% python3 -q
>>> import numpy as np
>>> import numpy.linalg as la
>>> np.set_printoptions(precision=2, suppress=True, linewidth=100)
>>> def tidy(a):
...     return np.round(a, 2) + 0
... 
>>> data = np.load("a.npy")
>>> tidy(data)
array([[ 0.78, -0.07,  0.22,  0.37, -0.07,  0.37,  0.07,  0.22,  0.07],
       [-0.07,  0.98,  0.07,  0.12, -0.02,  0.12,  0.02,  0.07,  0.02],
       [ 0.22,  0.07,  0.78, -0.37,  0.07, -0.37, -0.07, -0.22, -0.07],
       [ 0.37,  0.12, -0.37,  0.38,  0.12, -0.62, -0.12, -0.37, -0.12],
       [-0.07, -0.02,  0.07,  0.12,  0.98,  0.12,  0.02,  0.07,  0.02],
       [ 0.37,  0.12, -0.37, -0.62,  0.12,  0.38, -0.12, -0.37, -0.12],
       [ 0.07,  0.02, -0.07, -0.12,  0.02, -0.12,  0.98, -0.07, -0.02],
       [ 0.22,  0.07, -0.22, -0.37,  0.07, -0.37, -0.07,  0.78, -0.07],
       [ 0.07,  0.02, -0.07, -0.12,  0.02, -0.12, -0.02, -0.07,  0.98]])
>>> # symmetric
>>> tidy(la.norm(data, 2))
np.float64(1.0)
>>> tidy(la.norm(data, axis=1))
array([1., 1., 1., 1., 1., 1., 1., 1., 1.])
>>> tidy(la.norm(data, 1)), tidy(la.norm(data, np.inf))
(np.float64(2.6), np.float64(2.6))
>>> tidy(la.norm(data[1], 1)), tidy(la.norm(data[1], np.inf))
(np.float64(1.52), np.float64(0.98))
>>> tidy(la.norm(data, "nuc"))
np.float64(9.0)
>>> tidy(data[1] @ data[5])
np.float64(0.0)
>>> tidy(la.norm(data, axis=0))
array([1., 1., 1., 1., 1., 1., 1., 1., 1.])
>>> Q, Rm = la.qr(data)
>>> tidy(np.abs(np.diag(Rm)))
array([1., 1., 1., 1., 1., 1., 1., 1., 1.])
>>> tidy(abs(Rm[0, 0])), tidy(la.norm(data[:, 0]))
(np.float64(1.0), np.float64(1.0))
>>> tidy(Q @ Rm)
array([[ 0.78, -0.07,  0.22,  0.37, -0.07,  0.37,  0.07,  0.22,  0.07],
       [-0.07,  0.98,  0.07,  0.12, -0.02,  0.12,  0.02,  0.07,  0.02],
       [ 0.22,  0.07,  0.78, -0.37,  0.07, -0.37, -0.07, -0.22, -0.07],
       [ 0.37,  0.12, -0.37,  0.38,  0.12, -0.62, -0.12, -0.37, -0.12],
       [-0.07, -0.02,  0.07,  0.12,  0.98,  0.12,  0.02,  0.07,  0.02],
       [ 0.37,  0.12, -0.37, -0.62,  0.12,  0.38, -0.12, -0.37, -0.12],
       [ 0.07,  0.02, -0.07, -0.12,  0.02, -0.12,  0.98, -0.07, -0.02],
       [ 0.22,  0.07, -0.22, -0.37,  0.07, -0.37, -0.07,  0.78, -0.07],
       [ 0.07,  0.02, -0.07, -0.12,  0.02, -0.12, -0.02, -0.07,  0.98]])
>>> vec = np.array([3, 0, 3, 1, 2, 1, 0, 2, 2])
>>> [p for p in range(1, 25) if np.allclose(la.matrix_power(data, p), np.eye(9))]
[2, 4, 6, 8, 10, 12, 14, 16, 18, 20, 22, 24]
>>> X = np.loadtxt("mat.csv", delimiter=",")
>>> X
array([[ -9., -72.,  -3., -24.],
       [-27.,  72.,  -9.,  24.],
       [ -6., -48.,   8.,  64.],
       [-18.,  48.,  24., -64.]])
>>> U, sv, vt = la.svd(X, full_matrices=False)
>>> tidy(np.sqrt((sv ** 2).sum())), tidy(la.norm(X))
(np.float64(161.93), np.float64(161.93))
>>> np.abs(U[:, 0]).round(6).argmax()
np.int64(3)
>>> U.shape, sv.shape, vt.shape
((4, 4), (4,), (4, 4))
>>> (sv > 1e-8).sum()
np.int64(4)
>>> tidy(sv / sv[0])
array([1.  , 0.72, 0.25, 0.18])
>>> tidy(np.cumsum(sv ** 2) / np.sum(sv ** 2))
array([0.62, 0.94, 0.98, 1.  ])
>>> tidy(np.abs(vt[0]))
array([0.12, 0.92, 0.05, 0.37])
>>> tidy(U.T @ X @ vt.T)
array([[127.75,   0.  ,   0.  ,   0.  ],
       [  0.  ,  91.68,   0.  ,   0.  ],
       [  0.  ,   0.  ,  31.41,   0.  ],
       [  0.  ,   0.  ,   0.  ,  22.54]])
>>> np.allclose(U * sv @ vt, X)
True
>>> vec = np.array([4, 3, 4, 4])
>>> np.einsum("ij,j->i", X, vec)
array([-360.,  168.,  120.,  -88.])
>>> X @ np.ones(4)
array([-108.,   60.,   18.,  -10.])
>>> X @ (2 * vec)
array([-720.,  336.,  240., -176.])
>>> u = np.array([-2, 0, 1, -2, 1, 2, 2, -2, 2])
>>> A2 = data + np.outer(u, np.eye(9)[5])
>>> tidy(A2)
array([[ 0.78, -0.07,  0.22,  0.37, -0.07, -1.63,  0.07,  0.22,  0.07],
       [-0.07,  0.98,  0.07,  0.12, -0.02,  0.12,  0.02,  0.07,  0.02],
       [ 0.22,  0.07,  0.78, -0.37,  0.07,  0.63, -0.07, -0.22, -0.07],
       [ 0.37,  0.12, -0.37,  0.38,  0.12, -2.62, -0.12, -0.37, -0.12],
       [-0.07, -0.02,  0.07,  0.12,  0.98,  1.12,  0.02,  0.07,  0.02],
       [ 0.37,  0.12, -0.37, -0.62,  0.12,  2.38, -0.12, -0.37, -0.12],
       [ 0.07,  0.02, -0.07, -0.12,  0.02,  1.88,  0.98, -0.07, -0.02],
       [ 0.22,  0.07, -0.22, -0.37,  0.07, -2.37, -0.07,  0.78, -0.07],
       [ 0.07,  0.02, -0.07, -0.12,  0.02,  1.88, -0.02, -0.07,  0.98]])
>>> la.matrix_rank(A2 - data)
np.int64(1)
>>> la.matrix_rank(la.inv(A2) - la.inv(data), tol=1e-8)
np.int64(1)
>>> vec = np.array([1, 2, 0, 2, 3, 1, 1, 1, 0])
>>> tidy(A2 @ np.ones(9))
array([-0.04,  1.32,  1.04, -2.6 ,  2.32,  1.4 ,  2.68, -1.96,  2.68])
>>> np.sign((A2 @ vec).round(6))
array([-1.,  1.,  1., -1.,  1.,  1.,  1., -1.,  1.])
>>> la.norm(A2 @ vec) <= la.norm(A2, 2) * la.norm(vec) + 1e-9
np.True_
>>> (A2 @ vec).argmax()
np.int64(4)
>>> Q, evecs = la.qr(X[:, :2])[0], la.qr(X[:, 2:])[0]
>>> sv = la.svd(Q.T @ evecs, compute_uv=False)
>>> tidy(np.degrees(np.arccos(sv.clip(0, 1))))
array([76.87, 76.87])
>>> (sv > 0.9).sum()
np.int64(0)
